In [1]: import numpy as np

In [2]: from numpy import linalg as LA

In [3]: np.set_printoptions(precision=2, suppress=True, linewidth=160, floatmode="fixed")

In [4]: def rd(a):
   ...:     return np.round(a, 2) + 0
   ...: 

In [5]: data = np.load("block11.npy")

In [6]: print(rd(data))
[[ 0.97 -0.09 -0.14 -0.14 -0.09]
 [-0.09  0.74 -0.43 -0.43 -0.26]
 [-0.14 -0.43  0.28 -0.72 -0.43]
 [-0.14 -0.43 -0.72  0.28 -0.43]
 [-0.09 -0.26 -0.43 -0.43  0.74]]

In [7]: vec = np.array([2, 3, 1, 3, 0])

In [8]: rhs = data @ vec

In [9]: b, lr = np.zeros(5), 1 / LA.norm(data, 2) ** 2

In [10]: for i in range(10):
    ...:     b -= lr * data.T @ (data @ b - rhs)
    ...:     if i % 2 == 0: print(i, round(LA.norm(data @ b - rhs), 2))
    ...: 
0 0.0
2 0.0
4 0.0
6 0.0
8 0.0

In [11]: print(rd(LA.cond(data)))
1.0

In [12]: hat = np.triu(np.array([[0, -1, 2, -1, 3],
    ...:     [3, 3, 1, -2, 3],
    ...:     [0, 2, 2, -1, -3],
    ...:     [0, -1, -2, 3, -1],
    ...:     [1, 0, 3, -3, 0]]), 1) + np.eye(5)

In [13]: other = hat @ data @ LA.inv(hat)

In [14]: print(np.trace(other), np.trace(data))
3.0 3.0

In [15]: print(LA.matrix_rank(other))
5

In [16]: rng = np.random.default_rng(88127)

In [17]: idx = rng.permutation(5)

In [18]: other = data[:, idx] * rng.choice([-1, 1], 5)

In [19]: print(rd(other))
[[ 0.09  0.97  0.14  0.14  0.09]
 [-0.74 -0.09  0.43  0.43  0.26]
 [ 0.43 -0.14  0.72 -0.28  0.43]
 [ 0.43 -0.14 -0.28  0.72  0.43]
 [ 0.26 -0.09  0.43  0.43 -0.74]]

In [20]: left, _, Vh = LA.svd(data.T @ other)

In [21]: print(rd(LA.lstsq(data, other)[0]))
[[ 0.00  1.00  0.00  0.00  0.00]
 [-1.00  0.00  0.00  0.00  0.00]
 [ 0.00  0.00  0.00 -1.00  0.00]
 [ 0.00  0.00 -1.00  0.00  0.00]
 [ 0.00  0.00  0.00  0.00 -1.00]]

In [22]: print(idx)
[1 0 3 2 4]

In [23]: print(rd(np.abs(LA.eigvals(data)).max()))
1.0

In [24]: print(np.allclose(data @ data.T, data.T @ data))
True

In [25]: assert data == data.T
Traceback (most recent call last):
  Cell In[25], line 1
    assert data == data.T
ValueError: The truth value of an array with more than one element is ambiguous. Use a.any() or a.all()


In [26]: print(rd(np.sort(np.abs(LA.eigvals(data)))))
[1.00 1.00 1.00 1.00 1.00]

In [27]: print(rd(LA.det(data)))
-1.0

In [28]: X = np.loadtxt("case1.csv", delimiter=",")

In [29]: print(rd(X))
[[ 0.00  1.76 -0.42  0.45 -0.72]
 [-0.63  0.77  0.92 -1.38  0.49]
 [ 0.00  0.47  0.31  1.03  1.62]
 [-1.83 -0.28  0.14  0.65 -0.36]
 [ 0.49 -0.05  1.69  0.63 -0.71]]

In [30]: print(rd(X @ X.T))
[[4.00 0.00 0.00 0.00 0.00]
 [0.00 4.00 0.00 0.00 0.00]
 [0.00 0.00 4.00 0.00 0.00]
 [0.00 0.00 0.00 4.00 0.00]
 [0.00 0.00 0.00 0.00 4.00]]

In [31]: W0 = np.load("run9.npy")

In [32]: print(W0)
[[5.05 0.00 4.00]
 [3.00 2.05 2.00]
 [5.00 0.00 4.05]]

In [33]: r0 = np.array([3, 0, 6])

In [34]: other = W0 + np.outer(r0, np.eye(3)[1])

In [35]: print(other)
[[5.05 3.00 4.00]
 [3.00 2.05 2.00]
 [5.00 6.00 4.05]]

In [36]: print(rd(LA.det(other) / LA.det(W0)), rd(1 + LA.solve(W0, r0)[1]))
6.34 6.34

In [37]: vec = np.array([1, 3, -3])

In [38]: a = np.maximum(other @ vec, 0)

In [39]: print(np.flatnonzero(a > 1e-9))
[0 1 2]

In [40]: print(rd(np.maximum(other @ (3 * vec), 0)))
[ 6.15  9.45 32.55]

In [41]: print(rd(a))
[ 2.05  3.15 10.85]

In [42]: M = np.array([[0, 4, 0], [3, 1, 3], [0, 0, 2]])

In [43]: print(M)
[[0 4 0]
 [3 1 3]
 [0 0 2]]

In [44]: other = np.array([[3, 3, 0], [2, 1, 2], [2, 1, 1]])

In [45]: print(LA.matrix_rank(np.vstack([M, other.T])))
3

In [46]: print(np.vstack([M, other.T]).shape)
(6, 3)

In [47]: print(np.einsum("ik,kj->ij", M, other))
[[ 8  4  8]
 [17 13  5]
 [ 4  2  2]]

In [48]: print(np.einsum("ij,ij->i", M, M))
[16 19  4]

In [49]: hat = np.triu(np.array([[-8, -3, -9], [-6, 5, 6], [-5, -6, 9]]), 1) + np.eye(3)

In [50]: other = hat @ M @ LA.inv(hat)

In [51]: print(rd(LA.det(other)))
-24.0

In [52]: print(hat @ M - M @ hat)
[[ -9.00  -3.00 -51.00]
 [  0.00   9.00  33.00]
 [  0.00   0.00   0.00]]

In [53]: print(np.trace(other), np.trace(M))
3.0 3

In [54]: print(LA.matrix_rank(other))
3

In [55]: print(rd(np.trace(W0)))
11.15

In [56]: print(rd(np.abs(LA.eigvals(W0)).max()))
9.05

In [57]: print(np.allclose(W0, W0.T))
False

In [58]: print(np.allclose(W0 @ W0.T, W0.T @ W0))
False

In [59]: print((W0 - W0.T) / 2)
[[ 0.00 -1.50 -0.50]
 [ 1.50  0.00  1.00]
 [ 0.50 -1.00  0.00]]

In [60]: print(rd(W0 @ W0))
[[45.50  0.00 36.40]
 [31.30  4.20 24.20]
 [45.50  0.00 36.40]]

In [61]: assert W0 == W0.T
Traceback (most recent call last):
  Cell In[61], line 1
    assert W0 == W0.T
ValueError: The truth value of an array with more than one element is ambiguous. Use a.any() or a.all()


In [62]: print(rd(LA.det(W0)))
0.93

In [63]: vec = np.array([5, 2, 2])

In [64]: rhs = M @ vec

In [65]: print(rhs)
[ 8 23  4]

In [66]: print(rd(LA.solve(M, M[:, 0])))
[1.00 0.00 0.00]

In [67]: evals, V = LA.eig(M)

In [68]: print(M @ V[:, 0] - evals[0] * V[:, 0])
[0.00 0.00 0.00]

In [69]: print(rd(np.sort(LA.eigvals(M @ M))))
[ 4.00  9.00 16.00]

In [70]: print(rd(np.sort(LA.eigvals(M.T))))
[-3.00  2.00  4.00]

In [71]: J = np.loadtxt("x.csv", delimiter=",")

In [72]: print(J)
[[0.00 1.00 0.00 0.00 0.00]
 [1.00 0.00 0.00 0.00 0.00]
 [0.00 0.00 0.00 0.00 0.00]
 [0.00 0.00 0.00 0.00 0.00]
 [0.00 0.00 0.00 0.00 0.00]]

In [73]: # columns 2 and 3 are equal

In [74]: print((LA.matrix_power((J != 0) + (J.T != 0) + np.eye(5), 5) > 0).astype(int))
[[1 1 0 0 0]
 [1 1 0 0 0]
 [0 0 1 0 0]
 [0 0 0 1 0]
 [0 0 0 0 1]]

In [75]: print(np.flatnonzero(LA.matrix_power((J != 0) + (J.T != 0) + np.eye(5), 5)[0]))
[0 1]

In [76]: print(rd(LA.det(J)))
0.0

In [77]: print([round(float(x), 2) for x in LA.svd(J, compute_uv=False)[:3]])
[1.0, 1.0, 0.0]

In [78]: print(rd(LA.norm(J, 2) / LA.norm(J)))
0.71

In [79]: print(LA.cond(J) > 100)
True
